% python3 -q
>>> import numpy as np
>>> from numpy import linalg as LA
>>> np.set_printoptions(precision=1, suppress=True, linewidth=140)
>>> Q, _ = LA.qr(np.array([[-0.6, 2.0, -0.8, -2.1, -0.9, -0.6, 0.6, 1.0],
...     [1.1, -0.2, 0.0, 0.2, -1.0, -0.2, 0.7, 1.2],
...     [0.2, -1.6, -0.6, 1.1, -2.3, -0.2, -0.3, 1.9],
...     [1.3, 1.4, 0.1, 0.5, 0.4, 0.9, 1.5, 0.0],
...     [-1.3, -0.9, -1.3, -1.9, 0.3, 1.7, -0.5, 1.3],
...     [-0.6, 0.0, 0.2, -1.1, 0.3, 1.5, -2.0, 1.3],
...     [0.1, -0.7, -0.8, -0.9, -0.7, -1.2, -1.9, -0.4],
...     [1.1, 0.4, 0.7, -0.3, 0.3, -0.9, 0.6, 0.1]]))
>>> E = -3 * Q
>>> print(E)
[[ 0.7  2.1  1.4 -0.1 -1.5 -0.3 -0.3 -0.1]
 [-1.3 -0.5  0.8 -0.8 -0.6  0.7 -0.7  2.1]
 [-0.2 -1.6  1.   0.9 -1.6  0.7 -0.1 -1.3]
 [-1.5  1.   1.   0.6  1.3  1.3  0.7 -0.7]
 [ 1.5 -0.6  1.3 -0.9  1.3  0.8 -1.1 -0.3]
 [ 0.7  0.1 -0.8 -1.4 -0.7  1.8  1.5 -0.1]
 [-0.1 -0.7  1.4 -1.   0.2 -1.4  1.8  0.1]
 [-1.3  0.1 -0.4 -1.9 -0.2 -0.4 -1.  -1.6]]
>>> B = LA.inv(E)
>>> np.allclose(B, E.T)
False
>>> np.round(E @ B, 1) + 0
array([[1., 0., 0., 0., 0., 0., 0., 0.],
       [0., 1., 0., 0., 0., 0., 0., 0.],
       [0., 0., 1., 0., 0., 0., 0., 0.],
       [0., 0., 0., 1., 0., 0., 0., 0.],
       [0., 0., 0., 0., 1., 0., 0., 0.],
       [0., 0., 0., 0., 0., 1., 0., 0.],
       [0., 0., 0., 0., 0., 0., 1., 0.],
       [0., 0., 0., 0., 0., 0., 0., 1.]])
>>> B.round(1) + 0
array([[ 0.1, -0.1,  0. , -0.2,  0.2,  0.1,  0. , -0.1],
       [ 0.2, -0.1, -0.2,  0.1, -0.1,  0. , -0.1,  0. ],
       [ 0.2,  0.1,  0.1,  0.1,  0.1, -0.1,  0.2,  0. ],
       [ 0. , -0.1,  0.1,  0.1, -0.1, -0.2, -0.1, -0.2],
       [-0.2, -0.1, -0.2,  0.1,  0.1, -0.1,  0. ,  0. ],
       [ 0. ,  0.1,  0.1,  0.1,  0.1,  0.2, -0.2,  0. ],
       [ 0. , -0.1,  0. ,  0.1, -0.1,  0.2,  0.2, -0.1],
       [ 0. ,  0.2, -0.1, -0.1,  0. ,  0. ,  0. , -0.2]])
>>> round(LA.slogdet(E)[0], 1)
np.float64(-1.0)
>>> def softmax(z):
...     e = np.exp(z - z.max(axis=-1, keepdims=True))
...     return e / e.sum(axis=-1, keepdims=True)
... 
>>> print(np.round(softmax(10 * B[1]), 1) + 0)
[0.6 0.  0.  0.2 0.  0.1 0.  0.1]
>>> S = B @ B.T / np.sqrt(8)
>>> softmax(S)
array([[0.1, 0.1, 0.1, 0.1, 0.1, 0.1, 0.1, 0.1],
       [0.1, 0.1, 0.1, 0.1, 0.1, 0.1, 0.1, 0.1],
       [0.1, 0.1, 0.1, 0.1, 0.1, 0.1, 0.1, 0.1],
       [0.1, 0.1, 0.1, 0.1, 0.1, 0.1, 0.1, 0.1],
       [0.1, 0.1, 0.1, 0.1, 0.1, 0.1, 0.1, 0.1],
       [0.1, 0.1, 0.1, 0.1, 0.1, 0.1, 0.1, 0.1],
       [0.1, 0.1, 0.1, 0.1, 0.1, 0.1, 0.1, 0.1],
       [0.1, 0.1, 0.1, 0.1, 0.1, 0.1, 0.1, 0.1]])
>>> softmax(S + np.triu(np.full(S.shape, -np.inf), 1))
array([[1. , 0. , 0. , 0. , 0. , 0. , 0. , 0. ],
       [0.5, 0.5, 0. , 0. , 0. , 0. , 0. , 0. ],
       [0.3, 0.3, 0.3, 0. , 0. , 0. , 0. , 0. ],
       [0.2, 0.2, 0.2, 0.3, 0. , 0. , 0. , 0. ],
       [0.2, 0.2, 0.2, 0.2, 0.2, 0. , 0. , 0. ],
       [0.2, 0.2, 0.2, 0.2, 0.2, 0.2, 0. , 0. ],
       [0.1, 0.1, 0.1, 0.1, 0.1, 0.1, 0.1, 0. ],
       [0.1, 0.1, 0.1, 0.1, 0.1, 0.1, 0.1, 0.1]])
>>> np.sort(np.abs(LA.eigvals(E)))
array([3., 3., 3., 3., 3., 3., 3., 3.])
>>> round(float(np.abs(LA.eigvals(E)).max()), 1)
3.0
>>> E.inv()
Traceback (most recent call last):
  File "<python-input-18>", line 1, in <module>
    E.inv()
    ^^^^^
AttributeError: 'numpy.ndarray' object has no attribute 'inv'
>>> Q, evecs = LA.qr(E[:, :5])[0], LA.qr(E[:, 5:])[0]
>>> sigma = LA.svd(Q.T @ evecs, compute_uv=False)
>>> round(LA.norm(Q @ Q.T - evecs @ evecs.T, 2), 1)
np.float64(1.0)
>>> M = np.load("m.npy")
>>> print(M)
[[-2.  1.  0.  0.  0.  0.  0.  0.]
 [ 0. -2.  1.  0.  0.  0.  0.  0.]
 [ 0.  0. -2.  1.  0.  0.  0.  0.]
 [ 0.  0.  0. -2.  1.  0.  0.  0.]
 [ 0.  0.  0.  0. -2.  1.  0.  0.]
 [ 0.  0.  0.  0.  0. -2.  1.  0.]
 [ 0.  0.  0.  0.  0.  0. -2.  1.]
 [ 0.  0.  0.  0.  0.  0.  0. -2.]]
>>> W1 = np.array([[-1, 2, -2],
...     [1, -1, 1],
...     [3, 3, 3],
...     [1, 3, -1],
...     [-1, -2, 1],
...     [-1, 0, 0],
...     [0, 0, 3],
...     [-2, 1, 0]])
>>> b = np.array([5, 4, -3])
>>> hid = np.maximum(M @ W1 + b, 0)
>>> (hid > 0).mean(axis=0)
array([0.9, 0.8, 0.1])
>>> hid
array([[8., 0., 2.],
       [6., 9., 0.],
       [0., 1., 0.],
       [2., 0., 0.],
       [6., 8., 0.],
       [7., 4., 0.],
       [3., 5., 0.],
       [9., 2., 0.]])
>>> Z = np.array([[2, 1, -2], [1, 3, 3], [2, -3, -3]])
>>> hid @ Z
array([[ 20.,   2., -22.],
       [ 21.,  33.,  15.],
       [  1.,   3.,   3.],
       [  4.,   2.,  -4.],
       [ 20.,  30.,  12.],
       [ 18.,  19.,  -2.],
       [ 11.,  18.,   9.],
       [ 20.,  15., -12.]])
>>> print(W1 @ Z)
[[ -4  11  14]
 [  3  -5  -8]
 [ 15   3  -6]
 [  3  13  10]
 [ -2 -10  -7]
 [ -2  -1   2]
 [  6  -9  -9]
 [ -3   1   7]]
>>> x0 = np.array([-3, 4, 1])
>>> a = np.maximum(hid @ x0, 0)
>>> np.maximum(hid @ (3 * x0), 0)
array([ 0., 54., 12.,  0., 42.,  0., 33.,  0.])
>>> hid * (a > 1e-9)[:, None]
array([[0., 0., 0.],
       [6., 9., 0.],
       [0., 1., 0.],
       [0., 0., 0.],
       [6., 8., 0.],
       [0., 0., 0.],
       [3., 5., 0.],
       [0., 0., 0.]])
>>> a
array([ 0., 18.,  4.,  0., 14.,  0., 11.,  0.])
>>> print(hid.T @ a)
[225. 333.   0.]
>>> np.flatnonzero(a > 1e-9)
array([1, 2, 4, 6])
>>> arr = np.load("block4.npy")
>>> arr
array([[ -0.1,   3.4,  -3.2,  -2.3,  -0.1],
       [  0.1,  -5.2,   5.2,   3.9,  -0.1],
       [  0.2,  -1.5,   1.6,   1.1,   0.1],
       [ -0.1,   1.1,  -1.2,  -0.9,   0. ],
       [  0.1,  -2.9,   2.9,   2.3,   0. ],
       [  0. ,   4.8,  -4.9,  -3.5,   0. ],
       [ -0.1,  -7. ,   7.1,   5.4,   0. ],
       [ -0.1,  -2.2,   2.1,   1.6,  -0.1],
       [  0. ,   0.7,  -0.6,  -0.3,   0.1],
       [ -0.1,  -3.2,   3.1,   2.3,   0.1],
       [  0.1,  -2.7,   2.8,   2.1,  -0.1],
       [  0.1,  -3. ,   3.2,   2.2,   0. ],
       [ -0.1,  -4.8,   4.7,   3.5,   0.1],
       [ -0.1,  14.2, -14.3, -10.7,   0.1],
       [ -0.1,   3.6,  -3.7,  -2.8,  -0.1],
       [ -0.1,  -3.1,   3.3,   2.5,   0. ],
       [ -0.1,   6.6,  -6.4,  -4.9,   0. ],
       [  0. , -11.3,  11.4,   8.6,   0.1],
       [ -0.1,   3.9,  -4. ,  -3.1,   0. ],
       [  0. ,  -8.8,   8.8,   6.6,   0.1]])
>>> x0 = np.array([-4, 5, 2, 4, -1])
>>> rhs = arr @ x0
>>> print(LA.solve(arr.T @ arr, arr.T @ rhs))
[-4.  5.  2.  4. -1.]
>>> LA.lstsq(arr, rhs)[0]
array([-4.,  5.,  2.,  4., -1.])
>>> rhs
array([ 1.9, -0.3, -0.8, -0.1,  0.1,  0.2,  1.2,  0.1,  1. , -0.3,  0.2, -0.2, -0.3, -0.1, -0.1,  1.5,  1. ,  0.6, -0.5, -0.1])
>>> try:
...     LA.solve(arr, rhs)
... except LA.LinAlgError as e:
...     print(repr(e))
... 
LinAlgError('Last 2 dimensions of the array must be square')
>>> np.round(LA.pinv(arr) @ arr, 1) + 0
array([[1., 0., 0., 0., 0.],
       [0., 1., 0., 0., 0.],
       [0., 0., 1., 0., 0.],
       [0., 0., 0., 1., 0.],
       [0., 0., 0., 0., 1.]])
>>> rng = np.random.default_rng(0)
>>> rhs = rhs + 0.1 * rng.normal(size=20)
>>> print(rhs.round(1) + 0)
[ 1.9 -0.3 -0.7 -0.1  0.   0.2  1.3  0.2  0.9 -0.4  0.1 -0.2 -0.5 -0.1 -0.2  1.4  0.9  0.6 -0.5  0. ]
>>> b, *_ = LA.lstsq(arr, rhs)
>>> np.round(arr.T @ (rhs - arr @ b), 1) + 0
array([0., 0., 0., 0., 0.])
>>> print(b.round())
[-4.  5.  2.  4. -1.]
>>> feats = np.loadtxt("a.csv", delimiter=",")
>>> print(feats)
[[0. 0. 0. 0.]
 [0. 0. 0. 1.]
 [0. 0. 0. 0.]
 [0. 1. 0. 0.]]
>>> vals, evecs = LA.eigh(feats)
>>> x0 = np.array([5, 8, -9, -1])
>>> print(x0 @ feats @ x0)
-16.0
>>> evecs * np.maximum(vals, 0) @ evecs.T
array([[0. , 0. , 0. , 0. ],
       [0. , 0.5, 0. , 0.5],
       [0. , 0. , 0. , 0. ],
       [0. , 0.5, 0. , 0.5]])
>>> print(np.round(evecs * np.abs(vals) @ evecs.T, 1) + 0)
[[0. 0. 0. 0.]
 [0. 1. 0. 0.]
 [0. 0. 0. 0.]
 [0. 0. 0. 1.]]
>>> np.trace(feats)
np.float64(0.0)
>>> (feats + feats.T) / 2
array([[0., 0., 0., 0.],
       [0., 0., 0., 1.],
       [0., 0., 0., 0.],
       [0., 1., 0., 0.]])
>>> LA.determinant(feats)
Traceback (most recent call last):
  File "<python-input-63>", line 1, in <module>
    LA.determinant(feats)
    ^^^^^^^^^^^^^^
AttributeError: module 'numpy.linalg' has no attribute 'determinant'
>>> round(float(np.abs(LA.eigvals(feats)).max()), 1)
1.0
>>> [round(float(LA.det(feats[:i, :i])), 2) + 0 for i in range(1, 5)]
[0.0, 0.0, 0.0, 0.0]
>>> np.all(LA.eigvalsh(feats) > 0)
np.False_
>>> np.round(softmax(E[3]), 1) + 0
array([0. , 0.2, 0.2, 0.1, 0.2, 0.2, 0.1, 0. ])
>>> np.round(softmax(10 * E[3]), 1) + 0
array([0. , 0. , 0. , 0. , 0.4, 0.5, 0. , 0. ])
>>> S = E @ E.T / np.sqrt(8)
>>> np.round(softmax(S), 1) + 0
array([[0.8, 0. , 0. , 0. , 0. , 0. , 0. , 0. ],
       [0. , 0.8, 0. , 0. , 0. , 0. , 0. , 0. ],
       [0. , 0. , 0.8, 0. , 0. , 0. , 0. , 0. ],
       [0. , 0. , 0. , 0.8, 0. , 0. , 0. , 0. ],
       [0. , 0. , 0. , 0. , 0.8, 0. , 0. , 0. ],
       [0. , 0. , 0. , 0. , 0. , 0.8, 0. , 0. ],
       [0. , 0. , 0. , 0. , 0. , 0. , 0.8, 0. ],
       [0. , 0. , 0. , 0. , 0. , 0. , 0. , 0.8]])
>>> cov = np.cov(arr, rowvar=False)
>>> np.round(np.corrcoef(arr.T), 1) + 0
array([[ 1. , -0.3,  0.3,  0.3,  0. ],
       [-0.3,  1. , -1. , -1. , -0.1],
       [ 0.3, -1. ,  1. ,  1. ,  0.1],
       [ 0.3, -1. ,  1. ,  1. ,  0.1],
       [ 0. , -0.1,  0.1,  0.1,  1. ]])
>>> np.argsort(-arr.std(axis=0).round(6), kind="stable")
array([2, 1, 3, 0, 4])
>>> cov.shape
(5, 5)
>>> round(np.corrcoef(arr[:, 1], arr[:, 2])[0, 1], 1)
np.float64(-1.0)
>>> cov.round(1) + 0
array([[  0. ,  -0.2,   0.2,   0.1,   0. ],
       [ -0.2,  34.2, -34.4, -25.8,  -0.1],
       [  0.2, -34.4,  34.5,  25.9,   0.1],
       [  0.1, -25.8,  25.9,  19.4,   0. ],
       [  0. ,  -0.1,   0.1,   0. ,   0. ]])
>>> mat = np.load("sample12.npy")
>>> mat
array([[ 0.3,  8.9,  0.1,  6.5],
       [ 0.9,  8.5,  1.4,  7.2],
       [ 0.5, 11.1,  0.8,  6.3],
       [ 1.2, 10.4, -0.1,  5.4],
       [-0.5,  9.4, -1.2,  5.5],
       [ 0.2,  7.7,  0. ,  6.7],
       [ 1.2,  7.5,  0. ,  4.9],
       [ 0.1,  8.4, -0.6,  6.2],
       [-0.2,  8.8,  0.9,  6.5],
       [ 0.7,  9.1,  1.1,  6. ],
       [-1.5, 10.8, -0.3,  5. ],
       [ 0.5,  9. ,  0.6,  7. ],
       [ 0.9,  9. , -1.5,  6.3],
       [ 0.7,  8.7, -0.3,  6.2],
       [-0.2, 10.1, -0.4,  7.5],
       [ 0.2,  8.9,  2.6,  5.3],
       [ 1.4,  8.1, -0.4,  4. ]])
>>> Z = mat[[9, 8]].astype(float)
>>> for _ in range(6):
...     idx = LA.norm(mat[:, None] - Z, axis=-1).argmin(axis=1)
...     Z = np.array([mat[idx == j].mean(axis=0) for j in range(2)])
... 
>>> print(idx)
[1 0 0 0 1 1 0 1 1 0 1 1 1 1 1 0 0]
>>> np.bincount(idx)
array([ 7, 10])
